$ python3 -q
>>> import numpy as np
>>> import numpy.linalg as la
>>> np.set_printoptions(precision=2, suppress=True, linewidth=160)
>>> tidy = lambda a: np.round(a, 2) + 0
>>> rng = np.random.default_rng(3276)
>>> K = np.array([[0, 2, -1, 1, 2, 2, 0, -1],
...     [-2, -2, 0, 2, -1, -1, -1, -2],
...     [-1, -1, -1, -1, 0, 2, 2, 2],
...     [-1, 1, -2, -2, -2, 2, -1, 1],
...     [2, -2, 0, 2, -1, 2, 2, 2]]) * (rng.random((5, 8)) < 0.3)
>>> K
array([[ 0,  0,  0,  1,  2,  0,  0, -1],
       [-2,  0,  0,  0,  0,  0,  0,  0],
       [ 0,  0,  0,  0,  0,  0,  2,  0],
       [-1,  1, -2, -2,  0,  2, -1,  0],
       [ 0,  0,  0,  2, -1,  0,  2,  0]])
>>> other = K / np.sqrt((K ** 2).mean(axis=1, keepdims=True))
>>> tidy(other[3])
array([-0.73,  0.73, -1.46, -1.46,  0.  ,  1.46, -0.73,  0.  ])
>>> la.matrix_rank(other) == la.matrix_rank(K)
np.True_
>>> la.matrix_rank(K - K.mean(axis=1, keepdims=True))
np.int64(5)
>>> tidy(la.norm(other, axis=1))
array([2.83, 2.83, 2.83, 2.83, 2.83])
>>> tidy(K - K.mean(axis=1, keepdims=True))
array([[-0.25, -0.25, -0.25,  0.75,  1.75, -0.25, -0.25, -1.25],
       [-1.75,  0.25,  0.25,  0.25,  0.25,  0.25,  0.25,  0.25],
       [-0.25, -0.25, -0.25, -0.25, -0.25, -0.25,  1.75, -0.25],
       [-0.62,  1.38, -1.62, -1.62,  0.38,  2.38, -0.62,  0.38],
       [-0.38, -0.38, -0.38,  1.62, -1.38, -0.38,  1.62, -0.38]])
>>> u, v = K[0], K[4]
>>> u @ u
np.int64(6)
>>> u @ v
np.int64(0)
>>> p = (u @ v) / (u @ u) * u
>>> np.outer(u, v)
array([[ 0,  0,  0,  0,  0,  0,  0,  0],
       [ 0,  0,  0,  0,  0,  0,  0,  0],
       [ 0,  0,  0,  0,  0,  0,  0,  0],
       [ 0,  0,  0,  2, -1,  0,  2,  0],
       [ 0,  0,  0,  4, -2,  0,  4,  0],
       [ 0,  0,  0,  0,  0,  0,  0,  0],
       [ 0,  0,  0,  0,  0,  0,  0,  0],
       [ 0,  0,  0, -2,  1,  0, -2,  0]])
>>> (v - p) @ u
np.float64(0.0)
>>> p
array([ 0.,  0.,  0.,  0.,  0.,  0.,  0., -0.])
>>> tidy(la.norm(u + v) ** 2 + la.norm(u - v) ** 2)
np.float64(30.0)
>>> A = np.loadtxt("x.csv", delimiter=",")
>>> A
array([[ 2.,  0.,  0.,  0.,  0.,  0.,  0.,  0.,  0.],
       [ 4.,  9.,  0.,  0.,  0.,  0.,  0.,  0.,  0.],
       [ 8.,  3.,  2.,  0.,  0.,  0.,  0.,  0.,  0.],
       [ 2.,  1.,  8.,  2.,  0.,  0.,  0.,  0.,  0.],
       [-3., -2., -6., -6.,  1.,  0.,  0.,  0.,  0.],
       [ 5.,  1.,  6.,  8.,  3.,  1.,  0.,  0.,  0.],
       [-8., -7.,  1.,  3., -9.,  5., -6.,  0.,  0.],
       [-4., -7.,  4.,  0.,  9., -8.,  3.,  0.,  0.],
       [ 5., -6., -5., -8., -7., -8., -3.,  3.,  8.]])
>>> x = np.array([1, -3, -2, -5, -5, -3, -3, 5, 3])
>>> h1 = np.maximum(A @ x, 0)
>>> A.T @ h1
array([  432., -1468., -1096., -1548., -1616., -1220.,  -804.,   540.,  1440.])
>>> h1
array([  2.,   0.,   0.,   0.,  40.,   0.,  44.,   0., 180.])
>>> np.maximum(A @ x, 0) - np.maximum(-A @ x, 0)
array([  2., -23.,  -5., -27.,  40., -68.,  44., -21., 180.])
>>> tidy(np.tanh(A @ x))
array([ 0.96, -1.  , -1.  , -1.  ,  1.  , -1.  ,  1.  , -1.  ,  1.  ])
>>> np.maximum(A @ (3 * x), 0)
array([  6.,   0.,   0.,   0., 120.,   0., 132.,   0., 540.])
>>> A * (h1 > 1e-9)[:, None]
array([[ 2.,  0.,  0.,  0.,  0.,  0.,  0.,  0.,  0.],
       [ 0.,  0.,  0.,  0.,  0.,  0.,  0.,  0.,  0.],
       [ 0.,  0.,  0.,  0.,  0.,  0.,  0.,  0.,  0.],
       [ 0.,  0.,  0.,  0.,  0.,  0.,  0.,  0.,  0.],
       [-3., -2., -6., -6.,  1.,  0.,  0.,  0.,  0.],
       [ 0.,  0.,  0.,  0.,  0.,  0.,  0.,  0.,  0.],
       [-8., -7.,  1.,  3., -9.,  5., -6.,  0.,  0.],
       [-0., -0.,  0.,  0.,  0., -0.,  0.,  0.,  0.],
       [ 5., -6., -5., -8., -7., -8., -3.,  3.,  8.]])
